In [1]: import numpy as np

In [2]: np.set_printoptions(precision=4, suppress=True, linewidth=140)

In [3]: def rd(a):
   ...:     return np.round(a, 4) + 0
   ...: 

In [4]: data = np.load("case13.npy")

In [5]: print(data)
[[ 48. -14.  63. -14. -21. -28.  -7.  49. -63.  35.]
 [-14.   3. -18.   4.   6.   8.   2. -14.  18. -10.]
 [ 63. -18.  80. -18. -27. -36.  -9.  63. -81.  45.]
 [-14.   4. -18.   3.   6.   8.   2. -14.  18. -10.]
 [-21.   6. -27.   6.   8.  12.   3. -21.  27. -15.]
 [-28.   8. -36.   8.  12.  15.   4. -28.  36. -20.]
 [ -7.   2.  -9.   2.   3.   4.   0.  -7.   9.  -5.]
 [ 49. -14.  63. -14. -21. -28.  -7.  48. -63.  35.]
 [-63.  18. -81.  18.  27.  36.   9. -63.  80. -45.]
 [ 35. -10.  45. -10. -15. -20.  -5.  35. -45.  24.]]

In [6]: U, s, Vt = np.linalg.svd(data)

In [7]: print(rd(s))
[318.   1.   1.   1.   1.   1.   1.   1.   1.   1.]

In [8]: M2 = U[:, :1] @ np.diag(s[:1]) @ Vt[:1]

In [9]: print(rd(np.linalg.norm(data - M2) / np.linalg.norm(data)))
0.0094

In [10]: print(rd(np.linalg.eigvalsh(data).min()))
-1.0

In [11]: print([round(float(np.linalg.det(data[:i, :i])), 2) + 0 for i in range(1, 11)])
[48.0, -52.0, 133.0, -137.0, 146.0, -162.0, 163.0, -212.0, 293.0, -318.0]

In [12]: print(np.all(np.linalg.eigvalsh(data) > 0))
False

In [13]: print(data.reshape(-1, 2))
[[ 48. -14.]
 [ 63. -14.]
 [-21. -28.]
 [ -7.  49.]
 [-63.  35.]
 [-14.   3.]
 [-18.   4.]
 [  6.   8.]
 [  2. -14.]
 [ 18. -10.]
 [ 63. -18.]
 [ 80. -18.]
 [-27. -36.]
 [ -9.  63.]
 [-81.  45.]
 [-14.   4.]
 [-18.   3.]
 [  6.   8.]
 [  2. -14.]
 [ 18. -10.]
 [-21.   6.]
 [-27.   6.]
 [  8.  12.]
 [  3. -21.]
 [ 27. -15.]
 [-28.   8.]
 [-36.   8.]
 [ 12.  15.]
 [  4. -28.]
 [ 36. -20.]
 [ -7.   2.]
 [ -9.   2.]
 [  3.   4.]
 [  0.  -7.]
 [  9.  -5.]
 [ 49. -14.]
 [ 63. -14.]
 [-21. -28.]
 [ -7.  48.]
 [-63.  35.]
 [-63.  18.]
 [-81.  18.]
 [ 27.  36.]
 [  9. -63.]
 [ 80. -45.]
 [ 35. -10.]
 [ 45. -10.]
 [-15. -20.]
 [ -5.  35.]
 [-45.  24.]]

In [14]: print(data.reshape(2, -1))
[[ 48. -14.  63. -14. -21. -28.  -7.  49. -63.  35. -14.   3. -18.   4.   6.   8.   2. -14.  18. -10.  63. -18.  80. -18. -27. -36.  -9.
   63. -81.  45. -14.   4. -18.   3.   6.   8.   2. -14.  18. -10. -21.   6. -27.   6.   8.  12.   3. -21.  27. -15.]
 [-28.   8. -36.   8.  12.  15.   4. -28.  36. -20.  -7.   2.  -9.   2.   3.   4.   0.  -7.   9.  -5.  49. -14.  63. -14. -21. -28.  -7.
   48. -63.  35. -63.  18. -81.  18.  27.  36.   9. -63.  80. -45.  35. -10.  45. -10. -15. -20.  -5.  35. -45.  24.]]

In [15]: T = data.reshape(10, 2, -1)

In [16]: print(T.sum(axis=1))
[[  20.  -21.  112.  -77.   14.]
 [  -6.    5.  -32.   22.   -4.]
 [  27.  -27.  143.  -99.   18.]
 [  -6.    6.  -32.   21.   -4.]
 [  -9.    9.  -48.   33.   -7.]
 [ -13.   12.  -64.   44.   -8.]
 [  -3.    2.  -16.   11.   -2.]
 [  21.  -21.  111.  -77.   14.]
 [ -27.   27. -144.   98.  -18.]
 [  15.  -15.   80.  -55.    9.]]

In [17]: print(T.shape)
(10, 2, 5)

In [18]: print(T[:, 0])
[[ 48. -14.  63. -14. -21.]
 [-14.   3. -18.   4.   6.]
 [ 63. -18.  80. -18. -27.]
 [-14.   4. -18.   3.   6.]
 [-21.   6. -27.   6.   8.]
 [-28.   8. -36.   8.  12.]
 [ -7.   2.  -9.   2.   3.]
 [ 49. -14.  63. -14. -21.]
 [-63.  18. -81.  18.  27.]
 [ 35. -10.  45. -10. -15.]]

In [19]: q, r_ = np.linalg.qr(data)

In [20]: print(np.allclose(r_.T @ r_, data.T @ data))
True

In [21]: print(rd(abs(r_[0, 0])), rd(np.linalg.norm(data[:, 0])))
124.6355 124.6355

In [22]: print(q.shape, r_.shape)
(10, 10) (10, 10)

In [23]: print(rd(q @ r_))
[[ 48. -14.  63. -14. -21. -28.  -7.  49. -63.  35.]
 [-14.   3. -18.   4.   6.   8.   2. -14.  18. -10.]
 [ 63. -18.  80. -18. -27. -36.  -9.  63. -81.  45.]
 [-14.   4. -18.   3.   6.   8.   2. -14.  18. -10.]
 [-21.   6. -27.   6.   8.  12.   3. -21.  27. -15.]
 [-28.   8. -36.   8.  12.  15.   4. -28.  36. -20.]
 [ -7.   2.  -9.   2.   3.   4.   0.  -7.   9.  -5.]
 [ 49. -14.  63. -14. -21. -28.  -7.  48. -63.  35.]
 [-63.  18. -81.  18.  27.  36.   9. -63.  80. -45.]
 [ 35. -10.  45. -10. -15. -20.  -5.  35. -45.  24.]]
